>>> import numpy as np
>>> from numpy import linalg as LA
>>> np.set_printoptions(precision=4, suppress=True, linewidth=120)
>>> B = np.array([[1, 0], [0, 0]])
>>> basis = np.array([[1, 1, 0], [0, 1, 2], [2, 0, 0]])
>>> A = np.kron(B, basis)
>>> A
array([[1, 1, 0, 0, 0, 0],
       [0, 1, 2, 0, 0, 0],
       [2, 0, 0, 0, 0, 0],
       [0, 0, 0, 0, 0, 0],
       [0, 0, 0, 0, 0, 0],
       [0, 0, 0, 0, 0, 0]])
>>> # looks like rank 3
>>> rng = np.random.default_rng(47)
>>> lab = rng.permutation(6)
>>> print(lab)
[5 0 2 4 1 3]
>>> B = A[lab][:, lab]
>>> np.trace(B)
np.int64(2)
>>> B
array([[0, 0, 0, 0, 0, 0],
       [0, 1, 0, 0, 1, 0],
       [0, 2, 0, 0, 0, 0],
       [0, 0, 0, 0, 0, 0],
       [0, 0, 2, 0, 1, 0],
       [0, 0, 0, 0, 0, 0]])
>>> np.allclose(B, A)
False
>>> np.abs(np.diag(LA.qr(A)[1])) > 1e-9
array([ True,  True,  True, False, False, False])
>>> print(round(np.trace(LA.pinv(A) @ A), 4))
3.0
>>> np.round(A @ LA.pinv(A) @ A, 4) + 0
array([[1., 1., 0., 0., 0., 0.],
       [0., 1., 2., 0., 0., 0.],
       [2., 0., 0., 0., 0., 0.],
       [0., 0., 0., 0., 0., 0.],
       [0., 0., 0., 0., 0., 0.],
       [0., 0., 0., 0., 0., 0.]])
>>> np.sort(LA.eigvals(A).real)
array([-0.1573, -0.1573,  0.    ,  0.    ,  0.    ,  2.3146])
>>> print((A != 0).astype(int))
[[1 1 0 0 0 0]
 [0 1 1 0 0 0]
 [1 0 0 0 0 0]
 [0 0 0 0 0 0]
 [0 0 0 0 0 0]
 [0 0 0 0 0 0]]
>>> np.flatnonzero(LA.matrix_power((A != 0) + (A.T != 0) + np.eye(6), 6)[3])
array([3])
>>> print((LA.matrix_power((A != 0) + (A.T != 0) + np.eye(6), 6) > 0).astype(int))
[[1 1 1 0 0 0]
 [1 1 1 0 0 0]
 [1 1 1 0 0 0]
 [0 0 0 1 0 0]
 [0 0 0 0 1 0]
 [0 0 0 0 0 1]]
>>> ang = np.radians(45)
>>> Rm = np.eye(6)
>>> Rm[3, 3] = Rm[0, 0] = np.cos(ang)
>>> Rm[3, 0], Rm[0, 3] = -np.sin(ang), np.sin(ang)
>>> Rm
array([[ 0.7071,  0.    ,  0.    ,  0.7071,  0.    ,  0.    ],
       [ 0.    ,  1.    ,  0.    ,  0.    ,  0.    ,  0.    ],
       [ 0.    ,  0.    ,  1.    ,  0.    ,  0.    ,  0.    ],
       [-0.7071,  0.    ,  0.    ,  0.7071,  0.    ,  0.    ],
       [ 0.    ,  0.    ,  0.    ,  0.    ,  1.    ,  0.    ],
       [ 0.    ,  0.    ,  0.    ,  0.    ,  0.    ,  1.    ]])
>>> B = A @ Rm.T
>>> LA.svd(A, compute_uv=False), LA.svd(B, compute_uv=False)
(array([2.3914, 2.1642, 0.7729, 0.    , 0.    , 0.    ]), array([2.3914, 2.1642, 0.7729, 0.    , 0.    , 0.    ]))
>>> np.allclose(A @ A.T, B @ B.T)
True
>>> np.abs(B - A).max(axis=0)
array([0.5858, 0.    , 0.    , 1.4142, 0.    , 0.    ])
>>> np.allclose(LA.norm(A, axis=1), LA.norm(B, axis=1))
True
>>> round(LA.det(Rm), 4), round(np.trace(Rm), 4)
(np.float64(1.0), np.float64(5.4142))
>>> X = np.array([[-2.0, 0.0, -3.0, 0.0, 0.0],
...     [0.0, -2.0, 0.0, -3.0, -3.0],
...     [-3.0, 0.0, -2.0, 0.0, 0.0],
...     [0.0, -3.0, 0.0, -2.0, -3.0],
...     [0.0, -3.0, 0.0, -3.0, -2.0]])
>>> u = np.array([0, 0, 0, 0, 1])
>>> B = X + np.outer(u, np.eye(5)[3])
>>> round(float(LA.det(B) / LA.det(X)), 4), np.round(1 + LA.solve(X, u)[3], 4)
(0.625, np.float64(0.625))
>>> B
array([[-2.,  0., -3.,  0.,  0.],
       [ 0., -2.,  0., -3., -3.],
       [-3.,  0., -2.,  0.,  0.],
       [ 0., -3.,  0., -2., -3.],
       [ 0., -3.,  0., -2., -2.]])
>>> LA.matrix_rank(LA.inv(B) - LA.inv(X), tol=1e-8)
np.int64(1)
>>> LA.matrix_rank(B - X)
np.int64(1)
